>>> import numpy as np
>>> from numpy import linalg as LA
>>> np.set_printoptions(precision=1, suppress=True, linewidth=140, sign=" ")
>>> rnd = lambda a: np.round(a, 1) + 0
>>> rng = np.random.default_rng(68523)
>>> theta = np.sort(rng.uniform(-2, 2, 10))
>>> arr = np.c_[theta, theta ** 2, theta ** 3] @ np.array([[1, -2, -2, 0, -2, -1, 0, 1],
...     [1, -2, -2, -2, 0, 1, -1, 1],
...     [1, -1, -2, -2, -1, -2, 1, -1]])
>>> rnd(arr)
array([[ -5.2,   3.5,  10.5,   6.6,  10.8,  19.5, -10.6,   8.7],
       [ -3.9,   2.7,   7.9,   4.4,   8.7,  15.2,  -8.2,   6.5],
       [ -3.6,   2.4,   7.2,   3.8,   8.1,  13.9,  -7.5,   5.8],
       [ -2.3,   1.7,   4.5,   1.7,   5.7,   9.2,  -4.9,   3.5],
       [ -0.7,   0.9,   1.5,  -0.2,   2.3,   2.8,  -1.3,   0.5],
       [ -0.3,   0.5,   0.5,  -0.1,   0.7,   0.5,  -0.1,  -0.2],
       [  0.3,  -0.6,  -0.6,  -0.1,  -0.5,  -0.2,   0. ,   0.3],
       [  0.9,  -1.7,  -1.8,  -0.8,  -1.2,  -0.5,  -0.1,   0.6],
       [  3.3,  -5.4,  -6.5,  -4.5,  -3.2,  -2.2,   0. ,   1. ],
       [  5.2,  -8.2, -10.5,  -7.9,  -4.8,  -4. ,   0.5,   0.8]])
>>> # rows and columns are dependent
>>> left, sigma, Vh = LA.svd(arr)
>>> rnd(sigma)
array([ 47.3,  15.1,   2.5,   0. ,   0. ,   0. ,   0. ,   0. ])
>>> other = left[:, :3] @ np.diag(sigma[:3]) @ Vh[:3]
>>> rnd(other)
array([[ -5.2,   3.5,  10.5,   6.6,  10.8,  19.5, -10.6,   8.7],
       [ -3.9,   2.7,   7.9,   4.4,   8.7,  15.2,  -8.2,   6.5],
       [ -3.6,   2.4,   7.2,   3.8,   8.1,  13.9,  -7.5,   5.8],
       [ -2.3,   1.7,   4.5,   1.7,   5.7,   9.2,  -4.9,   3.5],
       [ -0.7,   0.9,   1.5,  -0.2,   2.3,   2.8,  -1.3,   0.5],
       [ -0.3,   0.5,   0.5,  -0.1,   0.7,   0.5,  -0.1,  -0.2],
       [  0.3,  -0.6,  -0.6,  -0.1,  -0.5,  -0.2,   0. ,   0.3],
       [  0.9,  -1.7,  -1.8,  -0.8,  -1.2,  -0.5,  -0.1,   0.6],
       [  3.3,  -5.4,  -6.5,  -4.5,  -3.2,  -2.2,   0. ,   1. ],
       [  5.2,  -8.2, -10.5,  -7.9,  -4.8,  -4. ,   0.5,   0.8]])
>>> rnd(np.abs(arr - other).max())
np.float64(0.0)
>>> rnd(LA.norm(arr - other, 2)), rnd(sigma[3])
(np.float64(0.0), np.float64(0.0))
>>> rnd(LA.norm(arr - other) / LA.norm(arr))
np.float64(0.0)
>>> rank = LA.matrix_rank(arr)
>>> rank
np.int64(3)
>>> N = LA.svd(arr)[2][rank:].T
>>> rnd(N @ N.T)
array([[ 0.9,  0.2,  0.2,  0.1,  0.1,  0. ,  0. ,  0. ],
       [ 0.2,  0.7, -0.3, -0.1, -0.2,  0. , -0.1,  0.2],
       [ 0.2, -0.3,  0.6, -0.3, -0.2, -0.1,  0. ,  0.1],
       [ 0.1, -0.1, -0.3,  0.3,  0.3,  0. ,  0. , -0.2],
       [ 0.1, -0.2, -0.2,  0.3,  0.6, -0.3,  0.1,  0.1],
       [ 0. ,  0. , -0.1,  0. , -0.3,  0.5,  0.3, -0.2],
       [ 0. , -0.1,  0. ,  0. ,  0.1,  0.3,  0.8,  0.2],
       [ 0. ,  0.2,  0.1, -0.2,  0.1, -0.2,  0.2,  0.6]])
>>> N.shape
(8, 5)
>>> [int(LA.matrix_rank(arr[:i])) for i in range(1, len(arr) + 1)]
[1, 2, 3, 3, 3, 3, 3, 3, 3, 3]
>>> np.allclose(arr @ N, 0)
True
>>> feats = np.loadtxt("a.csv", delimiter=",")
>>> feats
array([[  4.,   4.,   4.,   4.,   4.,   4.,   4.,   4.,   4.],
       [  4.,   8.,   8.,   8.,   8.,   8.,   8.,   8.,   8.],
       [  4.,   8.,  12.,  12.,  12.,  12.,  12.,  12.,  12.],
       [  4.,   8.,  12.,  16.,  16.,  16.,  16.,  16.,  16.],
       [  4.,   8.,  12.,  16.,  20.,  20.,  20.,  20.,  20.],
       [  4.,   8.,  12.,  16.,  20.,  24.,  24.,  24.,  24.],
       [  4.,   8.,  12.,  16.,  20.,  24.,  28.,  28.,  28.],
       [  4.,   8.,  12.,  16.,  20.,  24.,  28.,  32.,  32.],
       [  4.,   8.,  12.,  16.,  20.,  24.,  28.,  32.,  36.]])
>>> lab = rng.permutation(9)
>>> other = feats[:, lab] * rng.choice([-1, 1], 9)
>>> other
array([[ -4.,  -4.,  -4.,  -4.,   4.,   4.,   4.,  -4.,  -4.],
       [ -4.,  -8.,  -8.,  -8.,   8.,   8.,   8.,  -8.,  -8.],
       [ -4., -12., -12., -12.,  12.,   8.,  12., -12., -12.],
       [ -4., -16., -16., -16.,  16.,   8.,  16., -16., -12.],
       [ -4., -20., -20., -20.,  20.,   8.,  16., -20., -12.],
       [ -4., -24., -24., -24.,  24.,   8.,  16., -20., -12.],
       [ -4., -24., -28., -28.,  28.,   8.,  16., -20., -12.],
       [ -4., -24., -32., -32.,  28.,   8.,  16., -20., -12.],
       [ -4., -24., -36., -32.,  28.,   8.,  16., -20., -12.]])
>>> left, _, Vh = LA.svd(feats.T @ other)
>>> rnd(left @ Vh)
array([[-1.,  0.,  0.,  0.,  0.,  0.,  0.,  0.,  0.],
       [ 0.,  0.,  0.,  0.,  0.,  1.,  0.,  0.,  0.],
       [ 0.,  0.,  0.,  0.,  0.,  0.,  0.,  0., -1.],
       [ 0.,  0.,  0.,  0.,  0.,  0.,  1.,  0.,  0.],
       [ 0.,  0.,  0.,  0.,  0.,  0.,  0., -1.,  0.],
       [ 0., -1.,  0.,  0.,  0.,  0.,  0.,  0.,  0.],
       [ 0.,  0.,  0.,  0.,  1.,  0.,  0.,  0.,  0.],
       [ 0.,  0.,  0., -1.,  0.,  0.,  0.,  0.,  0.],
       [ 0.,  0., -1.,  0.,  0.,  0.,  0.,  0.,  0.]])
>>> def softmax(z):
...     e = np.exp(z - z.max(axis=-1, keepdims=True))
...     return e / e.sum(axis=-1, keepdims=True)
... 
>>> rnd(softmax(other[6]))
array([ 0.,  0.,  0.,  0.,  1.,  0.,  0.,  0.,  0.])
>>> rnd(softmax(10 * other[6]))
array([ 0.,  0.,  0.,  0.,  1.,  0.,  0.,  0.,  0.])
>>> att = other @ other.T / np.sqrt(9)
>>> softmax(att).round(6).argmax(axis=1)
array([ 8,  8,  8,  8,  8,  8,  8,  8,  8])
>>> softmax(att)[6] @ other
array([ -4., -24., -36., -32.,  28.,   8.,  16., -20., -12.])
>>> rnd(softmax(att + np.triu(np.full(att.shape, -np.inf), 1)))
array([[ 1.,  0.,  0.,  0.,  0.,  0.,  0.,  0.,  0.],
       [ 0.,  1.,  0.,  0.,  0.,  0.,  0.,  0.,  0.],
       [ 0.,  0.,  1.,  0.,  0.,  0.,  0.,  0.,  0.],
       [ 0.,  0.,  0.,  1.,  0.,  0.,  0.,  0.,  0.],
       [ 0.,  0.,  0.,  0.,  1.,  0.,  0.,  0.,  0.],
       [ 0.,  0.,  0.,  0.,  0.,  1.,  0.,  0.,  0.],
       [ 0.,  0.,  0.,  0.,  0.,  0.,  1.,  0.,  0.],
       [ 0.,  0.,  0.,  0.,  0.,  0.,  0.,  1.,  0.],
       [ 0.,  0.,  0.,  0.,  0.,  0.,  0.,  0.,  1.]])
>>> t3 = np.stack([feats, 4 * feats, feats[::-1]])
>>> (t3 @ feats.T).shape
(3, 9, 9)
>>> LA.matrix_rank(t3.reshape(3, -1))
np.int64(2)
>>> rnd(LA.norm(t3, axis=(1, 2)))
array([ 147.8,  591.1,  147.8])
>>> t3.shape
(3, 9, 9)
>>> t3.sum(axis=0)
array([[  24.,   28.,   32.,   36.,   40.,   44.,   48.,   52.,   56.],
       [  24.,   48.,   52.,   56.,   60.,   64.,   68.,   72.,   72.],
       [  24.,   48.,   72.,   76.,   80.,   84.,   88.,   88.,   88.],
       [  24.,   48.,   72.,   96.,  100.,  104.,  104.,  104.,  104.],
       [  24.,   48.,   72.,   96.,  120.,  120.,  120.,  120.,  120.],
       [  24.,   48.,   72.,   96.,  116.,  136.,  136.,  136.,  136.],
       [  24.,   48.,   72.,   92.,  112.,  132.,  152.,  152.,  152.],
       [  24.,   48.,   68.,   88.,  108.,  128.,  148.,  168.,  168.],
       [  24.,   44.,   64.,   84.,  104.,  124.,  144.,  164.,  184.]])
>>> W1 = np.array([[0, 0],
...     [2, 5],
...     [3, 4],
...     [3, 3],
...     [2, 5],
...     [3, 5],
...     [5, 1],
...     [0, 1],
...     [3, 2]])
>>> coef = np.array([1, 0])
>>> act = np.maximum(feats @ W1 + coef, 0)
>>> act
array([[  85.,  104.],
       [ 169.,  208.],
       [ 245.,  292.],
       [ 309.,  360.],
       [ 361.,  416.],
       [ 405.,  452.],
       [ 437.,  468.],
       [ 449.,  480.],
       [ 461.,  488.]])
>>> LA.matrix_rank(act)
np.int64(2)
>>> C = np.array([[2, 1, 1], [1, 1, 0]])
>>> (act @ C).round(6).argmax(axis=1)
array([ 0,  0,  0,  0,  0,  0,  0,  0,  0])
